% ipython --no-banner

In [1]: import numpy as np

In [2]: np.set_printoptions(suppress=True, linewidth=200)

In [3]: m1 = np.load("mat.npy")

In [4]: m1
Out[4]: 
array([[  1.97,  -0.38,  -1.13,  -1.56,   1.52,  -0.07,   1.59,   0.39],
       [  3.32,  -0.73,  -1.93,  -2.47,   2.55,   0.05,   2.67,   0.7 ],
       [  3.31,  -0.7 ,  -1.97,  -2.79,   2.71,   0.  ,   2.84,   0.61],
       [ 13.61,  -2.74,  -8.12, -10.88,  10.9 ,  -0.1 ,  10.77,   2.78],
       [ -0.07,  -0.02,   0.16,   0.02,   0.02,   0.01,   0.  ,  -0.03],
       [ -1.52,   0.33,   0.98,   1.25,  -1.28,   0.  ,  -1.25,  -0.25],
       [ -3.01,   0.6 ,   1.78,   2.44,  -2.46,   0.09,  -2.44,  -0.6 ],
       [ -6.56,   1.26,   3.93,   5.35,  -5.23,  -0.04,  -5.26,  -1.33],
       [  2.24,  -0.52,  -1.18,  -1.7 ,   1.7 ,   0.  ,   1.79,   0.54],
       [ -5.27,   1.03,   3.13,   4.22,  -4.21,   0.01,  -4.1 ,  -1.04]])

In [5]: def softmax(z):
   ...:     e = np.exp(z - z.max(axis=-1, keepdims=True))
   ...:     return e / e.sum(axis=-1, keepdims=True)
   ...: 

In [6]: np.round(softmax(m1).sum(axis=1), 2)
Out[6]: array([1., 1., 1., 1., 1., 1., 1., 1., 1., 1.])

In [7]: scores = m1 @ m1.T / np.sqrt(8)

In [8]: np.round(softmax(scores + np.triu(np.full(scores.shape, -np.inf), 1)), 2) + 0
Out[8]: 
array([[1.  , 0.  , 0.  , 0.  , 0.  , 0.  , 0.  , 0.  , 0.  , 0.  ],
       [0.01, 0.99, 0.  , 0.  , 0.  , 0.  , 0.  , 0.  , 0.  , 0.  ],
       [0.  , 0.35, 0.65, 0.  , 0.  , 0.  , 0.  , 0.  , 0.  , 0.  ],
       [0.  , 0.  , 0.  , 1.  , 0.  , 0.  , 0.  , 0.  , 0.  , 0.  ],
       [0.22, 0.21, 0.21, 0.11, 0.25, 0.  , 0.  , 0.  , 0.  , 0.  ],
       [0.  , 0.  , 0.  , 0.  , 0.06, 0.94, 0.  , 0.  , 0.  , 0.  ],
       [0.  , 0.  , 0.  , 0.  , 0.  , 0.  , 1.  , 0.  , 0.  , 0.  ],
       [0.  , 0.  , 0.  , 0.  , 0.  , 0.  , 0.  , 1.  , 0.  , 0.  ],
       [0.  , 0.  , 0.  , 1.  , 0.  , 0.  , 0.  , 0.  , 0.  , 0.  ],
       [0.  , 0.  , 0.  , 0.  , 0.  , 0.  , 0.  , 1.  , 0.  , 0.  ]])

In [9]: np.round(softmax(scores), 2) + 0
Out[9]: 
array([[0.  , 0.  , 0.  , 1.  , 0.  , 0.  , 0.  , 0.  , 0.  , 0.  ],
       [0.  , 0.  , 0.  , 1.  , 0.  , 0.  , 0.  , 0.  , 0.  , 0.  ],
       [0.  , 0.  , 0.  , 1.  , 0.  , 0.  , 0.  , 0.  , 0.  , 0.  ],
       [0.  , 0.  , 0.  , 1.  , 0.  , 0.  , 0.  , 0.  , 0.  , 0.  ],
       [0.09, 0.08, 0.08, 0.04, 0.1 , 0.11, 0.12, 0.15, 0.09, 0.14],
       [0.  , 0.  , 0.  , 0.  , 0.  , 0.  , 0.  , 0.92, 0.  , 0.08],
       [0.  , 0.  , 0.  , 0.  , 0.  , 0.  , 0.  , 0.99, 0.  , 0.01],
       [0.  , 0.  , 0.  , 0.  , 0.  , 0.  , 0.  , 1.  , 0.  , 0.  ],
       [0.  , 0.  , 0.  , 1.  , 0.  , 0.  , 0.  , 0.  , 0.  , 0.  ],
       [0.  , 0.  , 0.  , 0.  , 0.  , 0.  , 0.  , 1.  , 0.  , 0.  ]])

In [10]: softmax(scores)[1] @ m1
Out[10]: array([ 13.61,  -2.74,  -8.12, -10.88,  10.9 ,  -0.1 ,  10.77,   2.78])

In [11]: E = np.array([[0, -3, -1, 8], [0, 0, 9, -1], [0, 0, 0, -3], [0, 0, 0, 0]])

In [12]: # rows and columns are dependent

In [13]: U, sig, vt = np.linalg.svd(E)

In [14]: np.argmax(sig[:-1] / (sig[1:] + 1e-6)) + 1
Out[14]: np.int64(3)

In [15]: A2 = U[:, :3] @ np.diag(sig[:3]) @ vt[:3]

In [16]: round(np.abs(E - A2).max(), 2)
Out[16]: np.float64(0.0)

In [17]: round(float(np.linalg.norm(E - A2, 2)), 2), sig[3]
Out[17]: (0.0, np.float64(0.0))

In [18]: np.linalg.matrix_rank(A2)
Out[18]: np.int64(3)

In [19]: U, sig, vt = np.linalg.svd(E)

In [20]: V = vt[:(sig > 1e-8).sum()]

In [21]: rng = np.random.default_rng(39424)

In [22]: x0 = E[1] + -1 * E[0] + rng.integers(2) * np.eye(4)[3]

In [23]: x0
Out[23]: array([ 0.,  3., 10., -8.])

In [24]: np.round(np.diag(V.T @ V), 2)
Out[24]: array([0., 1., 1., 1.])

In [25]: np.round(V.T @ V, 2) + 0
Out[25]: 
array([[0., 0., 0., 0.],
       [0., 1., 0., 0.],
       [0., 0., 1., 0.],
       [0., 0., 0., 1.]])

In [26]: np.linalg.matrix_rank(np.vstack([E, x0]))
Out[26]: np.int64(3)

In [27]: np.allclose(V.T @ V @ x0, x0)
Out[27]: True

In [28]: np.round(np.linalg.norm(x0 - V.T @ V @ x0), 2)
Out[28]: np.float64(0.0)
